$ ipython --no-banner

In [1]: import numpy as np

In [2]: import numpy.linalg as la

In [3]: np.set_printoptions(precision=3, suppress=True, linewidth=160, floatmode="fixed")

In [4]: data = np.load("sample7.npy")

In [5]: data
Out[5]: 
array([[ 79,   1,   5, -32,   4, -26, -14,  -7],
       [  1,  46,  35, -13,  26, -17, -20, -16],
       [  5,  35,  61, -18,  24,  -4,   9, -46],
       [-32, -13, -18,  47,  -2,  34,  17,   9],
       [  4,  26,  24,  -2,  56,  -2,  -4,  -2],
       [-26, -17,  -4,  34,  -2,  49,  25,  23],
       [-14, -20,   9,  17,  -4,  25,  45, -14],
       [ -7, -16, -46,   9,  -2,  23, -14,  95]])

In [6]: left, sv, Vh = la.svd(data, full_matrices=False)

In [7]: sv
Out[7]: array([169.752, 115.859,  80.367,  53.075,  29.480,  21.640,   7.725,   0.101])

In [8]: np.allclose(left * sv @ Vh, data)
Out[8]: True

In [9]: np.round(Vh @ Vh.T, 3) + 0
Out[9]: 
array([[1.000, 0.000, 0.000, 0.000, 0.000, 0.000, 0.000, 0.000],
       [0.000, 1.000, 0.000, 0.000, 0.000, 0.000, 0.000, 0.000],
       [0.000, 0.000, 1.000, 0.000, 0.000, 0.000, 0.000, 0.000],
       [0.000, 0.000, 0.000, 1.000, 0.000, 0.000, 0.000, 0.000],
       [0.000, 0.000, 0.000, 0.000, 1.000, 0.000, 0.000, 0.000],
       [0.000, 0.000, 0.000, 0.000, 0.000, 1.000, 0.000, 0.000],
       [0.000, 0.000, 0.000, 0.000, 0.000, 0.000, 1.000, 0.000],
       [0.000, 0.000, 0.000, 0.000, 0.000, 0.000, 0.000, 1.000]])

In [10]: np.abs(Vh[0])
Out[10]: array([0.321, 0.347, 0.451, 0.345, 0.212, 0.358, 0.127, 0.515])

In [11]: np.cumsum(sv ** 2) / np.sum(sv ** 2)
Out[11]: array([0.545, 0.798, 0.920, 0.974, 0.990, 0.999, 1.000, 1.000])

In [12]: np.round(left.T @ data @ Vh.T, 3) + 0
Out[12]: 
array([[169.752,   0.000,   0.000,   0.000,   0.000,   0.000,   0.000,   0.000],
       [  0.000, 115.859,   0.000,   0.000,   0.000,   0.000,   0.000,   0.000],
       [  0.000,   0.000,  80.367,   0.000,   0.000,   0.000,   0.000,   0.000],
       [  0.000,   0.000,   0.000,  53.075,   0.000,   0.000,   0.000,   0.000],
       [  0.000,   0.000,   0.000,   0.000,  29.480,   0.000,   0.000,   0.000],
       [  0.000,   0.000,   0.000,   0.000,   0.000,  21.640,   0.000,   0.000],
       [  0.000,   0.000,   0.000,   0.000,   0.000,   0.000,   7.725,   0.000],
       [  0.000,   0.000,   0.000,   0.000,   0.000,   0.000,   0.000,   0.101]])

In [13]: C2 = data.T @ data

In [14]: np.allclose(C2, C2.T)
Out[14]: True

In [15]: la.svd(data, compute_uv=False) ** 2
Out[15]: array([28815.746, 13423.322,  6458.870,  2816.995,   869.089,   468.293,    59.675,     0.010])

In [16]: np.diag(C2)
Out[16]: array([ 8228,  5132,  8084,  5256,  4432,  5696,  3828, 12256])

In [17]: la.matrix_rank(C2)
Out[17]: np.int64(8)

In [18]: evals, V = la.eigh(data)

In [19]: x0 = np.array([3, 2, 3, 0, 1, 1, 2, 1])

In [20]: (np.sign(V[:, -1].round(6)) == np.sign(V[0, -1].round(6))).astype(int)
Out[20]: array([1, 1, 1, 0, 1, 0, 0, 0])

In [21]: la.eigvalsh(data[1:, 1:])
Out[21]: array([  0.106,   8.281,  25.940,  31.548,  75.139,  97.087, 160.899])

In [22]: V * np.maximum(evals, 0) @ V.T
Out[22]: 
array([[ 79.000,   1.000,   5.000, -32.000,   4.000, -26.000, -14.000,  -7.000],
       [  1.000,  46.000,  35.000, -13.000,  26.000, -17.000, -20.000, -16.000],
       [  5.000,  35.000,  61.000, -18.000,  24.000,  -4.000,   9.000, -46.000],
       [-32.000, -13.000, -18.000,  47.000,  -2.000,  34.000,  17.000,   9.000],
       [  4.000,  26.000,  24.000,  -2.000,  56.000,  -2.000,  -4.000,  -2.000],
       [-26.000, -17.000,  -4.000,  34.000,  -2.000,  49.000,  25.000,  23.000],
       [-14.000, -20.000,   9.000,  17.000,  -4.000,  25.000,  45.000, -14.000],
       [ -7.000, -16.000, -46.000,   9.000,  -2.000,  23.000, -14.000,  95.000]])

In [23]: blk = np.stack([data, -1 * data, data[::-1]])

In [24]: (blk @ data.T).shape
Out[24]: (3, 8, 8)

In [25]: la.norm(blk, axis=(1, 2))
Out[25]: array([230.026, 230.026, 230.026])

In [26]: blk.sum(axis=0)
Out[26]: 
array([[ -7, -16, -46,   9,  -2,  23, -14,  95],
       [-14, -20,   9,  17,  -4,  25,  45, -14],
       [-26, -17,  -4,  34,  -2,  49,  25,  23],
       [  4,  26,  24,  -2,  56,  -2,  -4,  -2],
       [-32, -13, -18,  47,  -2,  34,  17,   9],
       [  5,  35,  61, -18,  24,  -4,   9, -46],
       [  1,  46,  35, -13,  26, -17, -20, -16],
       [ 79,   1,   5, -32,   4, -26, -14,  -7]])

In [27]: Y = np.array([[1, 1], [1, -1]])

In [28]: rng = np.random.default_rng(23691)

In [29]: mat = np.kron(Y, np.kron(Y, Y))[rng.permutation(8)][:11]

In [30]: mat
Out[30]: 
array([[ 1,  1,  1,  1, -1, -1, -1, -1],
       [ 1, -1, -1,  1, -1,  1,  1, -1],
       [ 1, -1, -1,  1,  1, -1, -1,  1],
       [ 1,  1, -1, -1, -1, -1,  1,  1],
       [ 1,  1,  1,  1,  1,  1,  1,  1],
       [ 1, -1,  1, -1, -1,  1, -1,  1],
       [ 1, -1,  1, -1,  1, -1,  1, -1],
       [ 1,  1, -1, -1,  1,  1, -1, -1]])

In [31]: q, r_ = la.qr(mat)

In [32]: np.abs(np.diag(r_))
Out[32]: array([2.828, 2.828, 2.828, 2.828, 2.828, 2.828, 2.828, 2.828])

In [33]: np.round(q.T @ q, 3) + 0
Out[33]: 
array([[1.000, 0.000, 0.000, 0.000, 0.000, 0.000, 0.000, 0.000],
       [0.000, 1.000, 0.000, 0.000, 0.000, 0.000, 0.000, 0.000],
       [0.000, 0.000, 1.000, 0.000, 0.000, 0.000, 0.000, 0.000],
       [0.000, 0.000, 0.000, 1.000, 0.000, 0.000, 0.000, 0.000],
       [0.000, 0.000, 0.000, 0.000, 1.000, 0.000, 0.000, 0.000],
       [0.000, 0.000, 0.000, 0.000, 0.000, 1.000, 0.000, 0.000],
       [0.000, 0.000, 0.000, 0.000, 0.000, 0.000, 1.000, 0.000],
       [0.000, 0.000, 0.000, 0.000, 0.000, 0.000, 0.000, 1.000]])

In [34]: la.svd(mat, compute_uv=False)
Out[34]: array([2.828, 2.828, 2.828, 2.828, 2.828, 2.828, 2.828, 2.828])

In [35]: mat @ mat.T
Out[35]: 
array([[8, 0, 0, 0, 0, 0, 0, 0],
       [0, 8, 0, 0, 0, 0, 0, 0],
       [0, 0, 8, 0, 0, 0, 0, 0],
       [0, 0, 0, 8, 0, 0, 0, 0],
       [0, 0, 0, 0, 8, 0, 0, 0],
       [0, 0, 0, 0, 0, 8, 0, 0],
       [0, 0, 0, 0, 0, 0, 8, 0],
       [0, 0, 0, 0, 0, 0, 0, 8]])

In [36]: la.pinv(mat)
Out[36]: 
array([[ 0.125,  0.125,  0.125,  0.125,  0.125,  0.125,  0.125,  0.125],
       [ 0.125, -0.125, -0.125,  0.125,  0.125, -0.125, -0.125,  0.125],
       [ 0.125, -0.125, -0.125, -0.125,  0.125,  0.125,  0.125, -0.125],
       [ 0.125,  0.125,  0.125, -0.125,  0.125, -0.125, -0.125, -0.125],
       [-0.125, -0.125,  0.125, -0.125,  0.125, -0.125,  0.125,  0.125],
       [-0.125,  0.125, -0.125, -0.125,  0.125,  0.125, -0.125,  0.125],
       [-0.125,  0.125, -0.125,  0.125,  0.125, -0.125,  0.125, -0.125],
       [-0.125, -0.125,  0.125,  0.125,  0.125,  0.125, -0.125, -0.125]])

In [37]: la.norm(mat, axis=0)
Out[37]: array([2.828, 2.828, 2.828, 2.828, 2.828, 2.828, 2.828, 2.828])
